% ipython --no-banner

In [1]: import numpy as np

In [2]: from numpy import linalg as LA

In [3]: np.set_printoptions(precision=2, suppress=True, linewidth=200)

In [4]: q, _ = LA.qr(np.array([[-0.8, 1.2, 0.9, -1.3, 0.3, -1.1, -0.1],
   ...:     [0.4, 0.4, -0.3, 1.4, -0.7, 0.4, 0.3],
   ...:     [0.3, 1.5, 0.2, 0.1, 0.0, -0.1, 0.7],
   ...:     [1.8, 0.7, -2.4, -0.1, 0.0, -0.1, 1.6],
   ...:     [1.9, -1.4, 0.5, -1.4, -1.6, 0.7, -0.6],
   ...:     [-0.5, 0.0, -2.4, 1.2, -0.4, 1.1, -1.1],
   ...:     [0.7, 2.1, 0.1, 0.4, 0.1, -1.8, -1.5]]))

In [5]: F = q[:, :7]

In [6]: F
Out[6]: 
array([[-0.27, -0.36, -0.22, -0.63, -0.4 ,  0.1 , -0.42],
       [ 0.14, -0.13,  0.04,  0.65, -0.36, -0.03, -0.64],
       [ 0.1 , -0.46, -0.13,  0.05, -0.17, -0.8 ,  0.29],
       [ 0.62, -0.23,  0.5 , -0.33,  0.33, -0.07, -0.31],
       [ 0.65,  0.41, -0.3 , -0.18, -0.51,  0.05,  0.15],
       [-0.17,  0.01,  0.75, -0.02, -0.55,  0.08,  0.3 ],
       [ 0.24, -0.65, -0.16,  0.19, -0.03,  0.58,  0.35]])

In [7]: LA.svd(F, compute_uv=False)
Out[7]: array([1., 1., 1., 1., 1., 1., 1.])

In [8]: E = np.load("m.npy")

In [9]: E
Out[9]: 
array([[-0.23, -0.31, -0.13, -0.53,  0.75],
       [-0.45, -0.53,  0.52, -0.23, -0.44],
       [-0.34, -0.42, -0.16,  0.79,  0.25],
       [-0.06, -0.3 , -0.82, -0.22, -0.44],
       [ 0.79, -0.59,  0.13,  0.04,  0.04]])

In [10]: rng = np.random.default_rng(839)

In [11]: lab = rng.permutation(5)

In [12]: lab
Out[12]: array([4, 2, 3, 1, 0])

In [13]: out = E[lab][:, lab]

In [14]: round(np.trace(out), 2)
Out[14]: np.float64(-1.1)
